>>> import numpy as np
>>> np.set_printoptions(precision=2, suppress=True, linewidth=140, sign=" ")
>>> E = np.load("a.npy")
>>> print(E)
[[ 5  0  0  0  0  0  0  0  0  0  0  0  0  0  0  0]
 [ 0  7  0  0  0  0  0  0  0  0  0  0  0  0  0  0]
 [ 0  0  4  0  0  0  0  0  0  0  0  0  0  0  0  0]
 [ 0  0  0  4  0  0  0  0  0  0  0  0  0  0  0  0]
 [ 0  0  0  0  5  0  0  0  0  0  0  0  0  0  0  0]
 [ 0  0  0  0  0  9  0  0  0  0  0  0  0  0  0  0]
 [ 0  0  0  0  0  0  3  0  0  0  0  0  0  0  0  0]
 [ 0  0  0  0  0  0  0  9  0  0  0  0  0  0  0  0]
 [ 0  0  0  0  0  0  0  0  6  0  0  0  0  0  0  0]
 [ 0  0  0  0  0  0  0  0  0  1  0  0  0  0  0  0]
 [ 0  0  0  0  0  0  0  0  0  0  4  0  0  0  0  0]
 [ 0  0  0  0  0  0  0  0  0  0  0  5  0  0  0  0]
 [ 0  0  0  0  0  0  0  0  0  0  0  0  9  0  0  0]
 [ 0  0  0  0  0  0  0  0  0  0  0  0  0  9  0  0]
 [ 0  0  0  0  0  0  0  0  0  0  0  0  0  0  7  0]
 [ 0  0  0  0  0  0  0  0  0  0  0  0  0  0  0  9]]
>>> np.linalg.norm(E, axis=0)
array([ 5.,  7.,  4.,  4.,  5.,  9.,  3.,  9.,  6.,  1.,  4.,  5.,  9.,  9.,  7.,  9.])
>>> np.linalg.svd(E, compute_uv=False)
array([ 9.,  9.,  9.,  9.,  9.,  7.,  7.,  6.,  5.,  5.,  5.,  4.,  4.,  4.,  3.,  1.])
>>> rng = np.random.default_rng(934)
>>> out = E + rng.integers(-2, 3, (16, 15)) @ rng.integers(-2, 3, (15, 16))
>>> out
array([[  3,   8,   3,   2,   2,   2,  -1,  11,  11,   4,   8,   3,  -8,   3,   4,   4],
       [  3,  -6,   5,   1,   3,   2,   3,  -4,   0,   8,  -2,   8,  12, -10,  -8,   6],
       [  0,  -8,   7,   6,   1,  -1,   3,   3,   0,  -2,   3,   6,   7,  -4,  -7,   4],
       [ -3,   4,   4,  -9, -10,  -2,  -4,  -6,  12,  -2,   0,  -2,   6,   2,  -8,  15],
       [  2,  10,   9, -16,   6,   6,  -3,   0,  15,  -2,   0,   0,   5,   5, -12,   5],
       [  0,   4,  -7,  -3,  -8,  17,   5, -14,  -6,   3,   1,   1,   4,  -8,  -4,   6],
       [ -2,   6, -11,  -2,  -9,  -6,   2,  -5,   4,  -5,   3,   0,  -6,   3,   1,  13],
       [ -2,   6, -10,  13,   0,   9,   9,  15,  -3,  12,  10,  -6, -13,   7,  15, -10],
       [  3,  -5, -11,  -1, -14,   5,   5,   3,   3,   7,   1,  -6,  -9,   9,   2,  -8],
       [ -2,  -7,  11,   0,  11,  -9,  -6,   9,   1,   7,  13,  -2,  10,  -5,  -1,   0],
       [ -2,   3,   7,   9,   6,   0,  -2,  -3,  15,  -2,  -5,  -5,  -1,   1,  -1,   1],
       [  3,   7,   0, -12,   1, -13,  -4,  -4,  -5, -12, -11,  13,   1,  -8, -13,   5],
       [  4,  -3,   0,  -1,   0,  -1,  -8,  12,  25,   1,   8,   3,   8,   9,   2,  13],
       [  7,   5,   8,   4,   5,   6,   9,   2,  -9,   0, -10,  19,  -1,   0,  -2,  -4],
       [  0, -11, -15,  -3,   1,   1,   5, -13,  -1,  10,  10,  -2,  10,   3,   5,   7],
       [ -3,   1,  -8, -12, -10,  -2,   6,  -8,  -3,   5,   7,  -4,   5,  -1, -15,  17]])
>>> np.abs(out - E).sum(axis=1)
array([  76,   88,   58,   93,   91,   82,   77,  131,   92,   93,   67,  107,   91,  100,   94,   98])
